% python3 -q
>>> import numpy as np
>>> import numpy.linalg as la
>>> np.set_printoptions(precision=2, suppress=True, linewidth=200, sign=" ")
>>> def rd(a):
...     return np.round(a, 2) + 0
... 
>>> M = np.loadtxt("arr.csv", delimiter=",")
>>> M
array([[ 0., -2.,  0.],
       [-2., -3., -2.],
       [ 0., -2.,  1.]])
>>> rng = np.random.default_rng(22047)
>>> lab = rng.permutation(3)
>>> lab
array([ 2,  0,  1])
>>> B = M[lab][:, lab]
>>> print(np.trace(B))
-2.0
>>> np.diag(B)
array([ 1.,  0., -3.])
>>> np.allclose(B, M)
False
>>> B
array([[ 1.,  0., -2.],
       [ 0.,  0., -2.],
       [-2., -2., -3.]])
>>> mat = np.load("out19.npy")
>>> mat
array([[  6.95,   3.16, -14.48,  -0.99],
       [ -9.06,   3.14,  -3.74,  15.72],
       [  3.03,  15.01,   3.05,   3.36],
       [ 13.53,  -3.42,   3.51,  10.73]])
>>> r0 = np.array([-1, 0, 2, -1])
>>> B = mat + np.outer(r0, np.eye(4)[3])
>>> print(rd(B))
[[  6.95   3.16 -14.48  -1.99]
 [ -9.06   3.14  -3.74  15.72]
 [  3.03  15.01   3.05   5.36]
 [ 13.53  -3.42   3.51   9.73]]
>>> print(la.matrix_rank(la.inv(B) - la.inv(mat), tol=1e-8))
1
>>> B = mat / np.sqrt((mat ** 2).mean(axis=1, keepdims=True))
>>> rd(B[0])
array([ 0.85,  0.39, -1.77, -0.12])
>>> la.matrix_rank(mat - mat.mean(axis=1, keepdims=True))
np.int64(3)
>>> print(rd(la.norm(B, axis=1)))
[ 2.  2.  2.  2.]
>>> la.matrix_rank(B) == la.matrix_rank(mat)
np.True_
>>> arr = 0.5 ** np.abs(np.subtract.outer(np.arange(4), np.arange(4)))
>>> rd(arr)
array([[ 1.  ,  0.5 ,  0.25,  0.12],
       [ 0.5 ,  1.  ,  0.5 ,  0.25],
       [ 0.25,  0.5 ,  1.  ,  0.5 ],
       [ 0.12,  0.25,  0.5 ,  1.  ]])
>>> w, V = la.eigh(arr)
>>> x = np.array([8, 4, 4, 3])
>>> print(rd(x @ arr @ x / (x @ x)), rd(w[0]), rd(w[-1]))
1.84 0.37 2.09
>>> print(rd(V * np.abs(w) @ V.T))
[[ 1.    0.5   0.25  0.12]
 [ 0.5   1.    0.5   0.25]
 [ 0.25  0.5   1.    0.5 ]
 [ 0.12  0.25  0.5   1.  ]]
